% python3 -q
>>> import numpy as np
>>> np.set_printoptions(suppress=True, linewidth=140)
>>> arr = np.load("block14.npy")
>>> arr
array([[   1,   -1,    1,   -1],
       [   1,    0,    0,    0],
       [   1,    1,    1,    1],
       [   1,    2,    4,    8],
       [   1,    3,    9,   27],
       [   1,    4,   16,   64],
       [   1,    5,   25,  125],
       [   1,    6,   36,  216],
       [   1,    7,   49,  343],
       [   1,    8,   64,  512],
       [   1,    9,   81,  729],
       [   1,   10,  100, 1000],
       [   1,   11,  121, 1331],
       [   1,   12,  144, 1728]])
>>> # column 3 is much longer than the rest
>>> B = arr / np.sqrt((arr ** 2).mean(axis=1, keepdims=True))
>>> B[10].round(2) + 0
array([0.  , 0.02, 0.22, 1.99])
>>> [round(float(x), 2) for x in np.linalg.svd(arr, compute_uv=False)[:3]]
[2606.83, 41.73, 2.97]
>>> np.linalg.matrix_rank(arr, rtol=0.1)
np.int64(1)
>>> round(np.linalg.norm(arr, 2) / np.linalg.norm(arr), 2)
np.float64(1.0)
>>> u = np.array([1, 1, 0, 3, 3, 1])
>>> rng = np.random.default_rng(93552)
>>> W0 = np.outer(rng.normal(size=32), u) + 0.02 * rng.normal(size=(32, 6))
>>> W0.round(2) + 0
array([[-0.13, -0.14, -0.01, -0.35, -0.34, -0.14],
       [-1.93, -1.95, -0.03, -5.8 , -5.83, -1.93],
       [-0.4 , -0.41, -0.01, -1.23, -1.26, -0.45],
       [ 1.  ,  1.  , -0.01,  3.04,  3.04,  1.  ],
       [-0.61, -0.58, -0.02, -1.83, -1.82, -0.64],
       [ 0.61,  0.6 , -0.02,  1.76,  1.79,  0.57],
       [ 0.71,  0.69,  0.02,  2.1 ,  2.13,  0.72],
       [ 1.84,  1.9 , -0.02,  5.6 ,  5.62,  1.84],
       [ 0.05,  0.05, -0.01,  0.18,  0.17,  0.06],
       [-0.97, -0.99, -0.03, -2.88, -2.92, -0.95],
       [-0.76, -0.75,  0.  , -2.29, -2.31, -0.76],
       [-1.46, -1.46,  0.01, -4.29, -4.3 , -1.49],
       [ 1.47,  1.44,  0.  ,  4.45,  4.42,  1.5 ],
       [-0.67, -0.65,  0.01, -1.98, -2.01, -0.68],
       [-0.25, -0.25, -0.03, -0.74, -0.77, -0.24],
       [ 0.52,  0.56,  0.  ,  1.62,  1.67,  0.56],
       [ 0.4 ,  0.42, -0.03,  1.19,  1.18,  0.39],
       [-1.56, -1.54,  0.02, -4.65, -4.67, -1.58],
       [ 0.16,  0.12,  0.03,  0.35,  0.36,  0.11],
       [ 0.27,  0.28, -0.02,  0.83,  0.83,  0.25],
       [-0.9 , -0.91, -0.04, -2.69, -2.66, -0.9 ],
       [-0.03,  0.01,  0.03,  0.01,  0.02,  0.01],
       [-0.1 , -0.11, -0.01, -0.29, -0.27, -0.08],
       [ 1.03,  1.02, -0.01,  3.02,  2.99,  1.02],
       [-0.4 , -0.35,  0.  , -1.14, -1.16, -0.35],
       [ 0.61,  0.63, -0.01,  1.91,  1.89,  0.59],
       [-1.32, -1.31,  0.03, -3.98, -4.01, -1.35],
       [-1.27, -1.3 ,  0.  , -3.93, -4.  , -1.35],
       [-1.12, -1.1 ,  0.01, -3.33, -3.31, -1.09],
       [-0.02, -0.04,  0.01, -0.03, -0.07, -0.02],
       [ 0.81,  0.83,  0.01,  2.44,  2.46,  0.81],
       [-0.42, -0.43, -0.03, -1.27, -1.33, -0.42]])
>>> np.count_nonzero(W0)
np.int64(192)
>>> W0[:, 6]
Traceback (most recent call last):
  File "<python-input-15>", line 1, in <module>
    W0[:, 6]
    ~~^^^^^^
IndexError: index 6 is out of bounds for axis 1 with size 6
>>> np.unravel_index(np.abs(W0).argmax(), W0.shape)
(np.int64(1), np.int64(4))
>>> W0[32]
Traceback (most recent call last):
  File "<python-input-17>", line 1, in <module>
    W0[32]
    ~~^^^^
IndexError: index 32 is out of bounds for axis 0 with size 32
>>> np.linalg.matrix_rank(W0)
np.int64(6)
>>> print(np.round(np.linalg.norm(W0), 2))
23.75
>>> np.linalg.rank(W0)
Traceback (most recent call last):
  File "<python-input-20>", line 1, in <module>
    np.linalg.rank(W0)
    ^^^^^^^^^^^^^^
AttributeError: module 'numpy.linalg' has no attribute 'rank'
>>> print(W0.shape)
(32, 6)
>>> W2 = W0[[5, 6]].astype(float)
>>> for _ in range(4):
...     idx = np.linalg.norm(W0[:, None] - W2, axis=-1).argmin(axis=1)
...     W2 = np.array([W0[idx == j].mean(axis=0) for j in range(2)])
... 
>>> idx
array([0, 0, 0, 1, 0, 1, 1, 1, 0, 0, 0, 0, 1, 0, 0, 1, 1, 0, 1, 1, 0, 0, 0, 1, 0, 1, 0, 0, 0, 0, 1, 0])
>>> np.abs(W2[1] - W2[0]).argmax()
np.int64(4)
>>> np.round(W2[1] - W2[0], 2) + 0
array([1.5 , 1.5 , 0.  , 4.49, 4.51, 1.5 ])
>>> def softmax(z):
...     e = np.exp(z - z.max(axis=-1, keepdims=True))
...     return e / e.sum(axis=-1, keepdims=True)
... 
>>> np.round(softmax(arr[0]), 2)
array([0.44, 0.06, 0.44, 0.06])
>>> np.round(softmax(arr[0] + -3), 2)
array([0.44, 0.06, 0.44, 0.06])
>>> S = arr @ arr.T / np.sqrt(4)
>>> softmax(S).round(6).argmax(axis=1)
array([ 0,  0, 13, 13, 13, 13, 13, 13, 13, 13, 13, 13, 13, 13])
>>> np.round(softmax(S)[0] @ arr, 2)
array([ 1.  , -0.62,  0.86, -0.57])
>>> idx = rng.permutation(6)
>>> B = W0[:, idx] * rng.choice([-1, 1], 6)
>>> B.round(2) + 0
array([[-0.13,  0.14,  0.35,  0.01,  0.34,  0.14],
       [-1.93,  1.95,  5.8 ,  0.03,  5.83,  1.93],
       [-0.4 ,  0.41,  1.23,  0.01,  1.26,  0.45],
       [ 1.  , -1.  , -3.04,  0.01, -3.04, -1.  ],
       [-0.61,  0.58,  1.83,  0.02,  1.82,  0.64],
       [ 0.61, -0.6 , -1.76,  0.02, -1.79, -0.57],
       [ 0.71, -0.69, -2.1 , -0.02, -2.13, -0.72],
       [ 1.84, -1.9 , -5.6 ,  0.02, -5.62, -1.84],
       [ 0.05, -0.05, -0.18,  0.01, -0.17, -0.06],
       [-0.97,  0.99,  2.88,  0.03,  2.92,  0.95],
       [-0.76,  0.75,  2.29,  0.  ,  2.31,  0.76],
       [-1.46,  1.46,  4.29, -0.01,  4.3 ,  1.49],
       [ 1.47, -1.44, -4.45,  0.  , -4.42, -1.5 ],
       [-0.67,  0.65,  1.98, -0.01,  2.01,  0.68],
       [-0.25,  0.25,  0.74,  0.03,  0.77,  0.24],
       [ 0.52, -0.56, -1.62,  0.  , -1.67, -0.56],
       [ 0.4 , -0.42, -1.19,  0.03, -1.18, -0.39],
       [-1.56,  1.54,  4.65, -0.02,  4.67,  1.58],
       [ 0.16, -0.12, -0.35, -0.03, -0.36, -0.11],
       [ 0.27, -0.28, -0.83,  0.02, -0.83, -0.25],
       [-0.9 ,  0.91,  2.69,  0.04,  2.66,  0.9 ],
       [-0.03, -0.01, -0.01, -0.03, -0.02, -0.01],
       [-0.1 ,  0.11,  0.29,  0.01,  0.27,  0.08],
       [ 1.03, -1.02, -3.02,  0.01, -2.99, -1.02],
       [-0.4 ,  0.35,  1.14,  0.  ,  1.16,  0.35],
       [ 0.61, -0.63, -1.91,  0.01, -1.89, -0.59],
       [-1.32,  1.31,  3.98, -0.03,  4.01,  1.35],
       [-1.27,  1.3 ,  3.93,  0.  ,  4.  ,  1.35],
       [-1.12,  1.1 ,  3.33, -0.01,  3.31,  1.09],
       [-0.02,  0.04,  0.03, -0.01,  0.07,  0.02],
       [ 0.81, -0.83, -2.44, -0.01, -2.46, -0.81],
       [-0.42,  0.43,  1.27,  0.03,  1.33,  0.42]])
>>> left, _, Vt = np.linalg.svd(W0.T @ B)
>>> np.round(np.linalg.lstsq(W0, B)[0], 2) + 0
array([[ 1.,  0.,  0.,  0.,  0.,  0.],
       [ 0., -1.,  0.,  0.,  0.,  0.],
       [ 0.,  0.,  0., -1.,  0.,  0.],
       [ 0.,  0., -1.,  0.,  0.,  0.],
       [ 0.,  0.,  0.,  0., -1.,  0.],
       [ 0.,  0.,  0.,  0.,  0., -1.]])
>>> print(np.round(left @ Vt, 2) + 0)
[[ 1.  0.  0.  0.  0.  0.]
 [ 0. -1.  0.  0.  0.  0.]
 [ 0.  0.  0. -1.  0.  0.]
 [ 0.  0. -1.  0.  0.  0.]
 [ 0.  0.  0.  0. -1.  0.]
 [ 0.  0.  0.  0.  0. -1.]]
>>> Xc = (W0 - W0.mean(axis=0)) / W0.std(axis=0)
>>> np.round(Xc.std(axis=0), 2)
array([1., 1., 1., 1., 1., 1.])
>>> np.argwhere(np.abs(Xc) > 2)
array([[ 7,  0],
       [ 7,  1],
       [ 7,  3],
       [ 7,  4],
       [ 7,  5],
       [20,  2]])
>>> coef = np.linalg.lstsq(np.delete(Xc, 3, axis=1), Xc[:, 3])[0]
>>> np.abs(coef).argmax()
np.int64(3)
>>> coef.round(2) + 0
array([0.2 , 0.06, 0.  , 0.65, 0.09])
>>> K = np.load("mat.npy")
>>> K.round(2)
array([[0.15, 0.23, 0.31, 0.31],
       [0.08, 0.25, 0.25, 0.42],
       [0.1 , 0.4 , 0.3 , 0.2 ],
       [0.18, 0.18, 0.36, 0.27]])
>>> idx = rng.permutation(4)
>>> idx
array([0, 3, 1, 2])
>>> B = K[idx][:, idx]
>>> round(float(np.trace(B)), 2)
0.98
>>> np.allclose(B, K)
False
>>> round(float(np.linalg.det(B)), 2), np.round(np.linalg.det(K[idx]), 2)
(0.0, np.float64(0.0))
>>> left, sv, Vt = np.linalg.svd(K)
>>> print(np.argmax(sv[:-1] / (sv[1:] + 1e-6)) + 1)
3
>>> sv.round(2)
array([1.04, 0.2 , 0.15, 0.01])
>>> B = left[:, :3] @ np.diag(sv[:3]) @ Vt[:3]
>>> np.linalg.matrix_rank(B)
np.int64(3)
>>> np.linalg.matrix_rank(K, rtol=0.05)
np.int64(3)
>>> B.round(2)
array([[0.14, 0.23, 0.31, 0.31],
       [0.09, 0.25, 0.25, 0.42],
       [0.1 , 0.4 , 0.3 , 0.2 ],
       [0.19, 0.18, 0.36, 0.27]])
>>> round(float(np.abs(K - B).max()), 2)
0.01
>>> round(float(np.linalg.norm(K - B) / np.linalg.norm(K)), 2)
0.01
>>> E = np.load("out14.npy")
>>> print(E.round(2))
[[-0.06  0.27 -0.23 -0.03  0.09  0.26 -0.89]
 [ 0.32 -0.44  0.02  0.52 -0.6   0.19 -0.18]
 [ 0.03 -0.5  -0.13 -0.74 -0.28 -0.27 -0.2 ]
 [-0.44  0.05  0.82 -0.12 -0.26  0.17 -0.14]
 [ 0.41  0.22  0.36  0.14  0.04 -0.75 -0.28]
 [-0.22 -0.66  0.14  0.26  0.62 -0.09 -0.19]
 [-0.69  0.06 -0.33  0.29 -0.31 -0.47 -0.03]]
>>> # columns are unit length and at right angles
>>> cov = E.T @ E
>>> (E @ E.T).shape
(7, 7)
>>> np.round(np.diag(cov), 2)
array([1., 1., 1., 1., 1., 1., 1.])
>>> round(float(np.trace(cov)), 2), np.round((E ** 2).sum(), 2)
(7.0, np.float64(7.0))
>>> np.round(np.linalg.eigvalsh(cov)[::-1], 2)
array([1., 1., 1., 1., 1., 1., 1.])
>>> print(np.linalg.matrix_rank(cov))
7
>>> data = np.load("case12.npy")
>>> data
array([[ 4.57,  0.03,  4.62],
       [-0.49, -0.01, -0.51],
       [ 0.82, -0.03,  0.75],
       [-6.26,  0.1 , -6.27],
       [ 5.64,  0.01,  5.64],
       [-0.31, -0.03, -0.21],
       [-3.69,  0.03, -3.73],
       [ 4.1 , -0.06,  4.2 ],
       [-4.98, -0.1 , -4.95],
       [-5.7 , -0.01, -5.73],
       [-2.35, -0.01, -2.35],
       [ 0.32, -0.02,  0.39],
       [ 1.23,  0.07,  1.22],
       [ 5.21,  0.07,  5.18],
       [-0.36,  0.05, -0.24],
       [-4.44,  0.06, -4.53],
       [-2.79, -0.03, -2.79],
       [-3.01, -0.1 , -2.91],
       [ 1.7 ,  0.04,  1.65],
       [-4.24, -0.01, -4.3 ],
       [ 2.42, -0.01,  2.38],
       [-3.94,  0.05, -3.82],
       [-1.7 ,  0.05, -1.78],
       [-1.  , -0.09, -0.9 ],
       [ 1.49,  0.04,  1.46],
       [ 1.56,  0.07,  1.64],
       [-0.96,  0.06, -0.94],
       [-1.21, -0.01, -1.12],
       [-3.78, -0.09, -3.89],
       [-0.14,  0.13, -0.14],
       [ 2.22,  0.09,  2.21],
       [ 0.72,  0.06,  0.66],
       [ 1.65,  0.  ,  1.72],
       [-3.22, -0.03, -3.22],
       [ 1.87,  0.03,  1.79],
       [ 4.27,  0.  ,  4.31],
       [-0.47,  0.02, -0.43],
       [-1.26,  0.12, -1.25],
       [ 0.43, -0.01,  0.46],
       [-1.21,  0.01, -1.24],
       [ 1.74, -0.05,  1.75],
       [-1.86,  0.12, -1.94],
       [ 1.34, -0.06,  1.34],
       [ 2.39,  0.11,  2.47],
       [-5.89,  0.1 , -6.  ],
       [-1.24,  0.04, -1.17],
       [ 4.05,  0.04,  4.09]])
>>> left, sv, Vt = np.linalg.svd(data, full_matrices=False)
>>> print(np.round(sv / sv[0], 2))
[1.   0.01 0.01]
>>> np.round(Vt @ Vt.T, 2) + 0
array([[1., 0., 0.],
       [0., 1., 0.],
       [0., 0., 1.]])
>>> np.round(np.abs(Vt[0]), 2) + 0
array([0.71, 0.  , 0.71])
>>> print(np.round(left.T @ data @ Vt.T, 2) + 0)
[[29.37  0.    0.  ]
 [ 0.    0.43  0.  ]
 [ 0.    0.    0.29]]
>>> np.abs(left[:, 0]).round(6).argmax()
np.int64(3)
>>> np.round(left.T @ left, 2) + 0
array([[1., 0., 0.],
       [0., 1., 0.],
       [0., 0., 1.]])
>>> np.round(np.cumsum(sv ** 2) / np.sum(sv ** 2), 2)
array([1., 1., 1.])
>>> print(left.shape, sv.shape, Vt.shape)
(47, 3) (3,) (3, 3)
>>> sv.round(2)
array([29.37,  0.43,  0.29])
>>> x0 = np.array([6, -3, -4])
>>> data @ np.eye(3)[2]
array([ 4.62, -0.51,  0.75, -6.27,  5.64, -0.21, -3.73,  4.2 , -4.95, -5.73, -2.35,  0.39,  1.22,  5.18, -0.24, -4.53, -2.79, -2.91,  1.65,
       -4.3 ,  2.38, -3.82, -1.78, -0.9 ,  1.46,  1.64, -0.94, -1.12, -3.89, -0.14,  2.21,  0.66,  1.72, -3.22,  1.79,  4.31, -0.43, -1.25,
        0.46, -1.24,  1.75, -1.94,  1.34,  2.47, -6.  , -1.17,  4.09])
>>> M = np.load("dump.npy")
>>> print(M.round(2))
[[ 6.03 10.04  2.29  2.28  0.    4.43  8.33]
 [-4.54 -6.19 -3.06  0.98  0.    1.25 -6.74]
 [-1.01 -1.35 -3.29 -3.54  0.   -1.89 -1.37]
 [-0.12  2.27 -0.5   2.63  0.    2.63  0.76]
 [-0.38  4.47 -2.35 -1.02  0.   -2.29  3.17]
 [-2.3   1.55 -2.26  1.32  0.   -0.52  0.02]
 [-5.12 -4.44 -5.27 -3.16  0.   -4.18 -4.69]
 [ 1.32 -0.24 -0.02  1.25  0.    4.39 -0.86]
 [ 0.56  4.75  0.14  3.69  0.    2.89  2.77]
 [ 1.85  4.23  0.78  3.34  0.    4.26  2.61]
 [ 0.54 -5.47 -2.68 -5.09  0.    0.77 -4.28]
 [ 4.76 -0.95 -0.89 -5.8   0.    2.06  0.3 ]
 [ 1.33  8.15  1.81  7.3   0.    5.04  5.13]]
>>> print(np.argsort(-np.linalg.norm(M, axis=0).round(6), kind="stable")[:3])
[1 6 3]
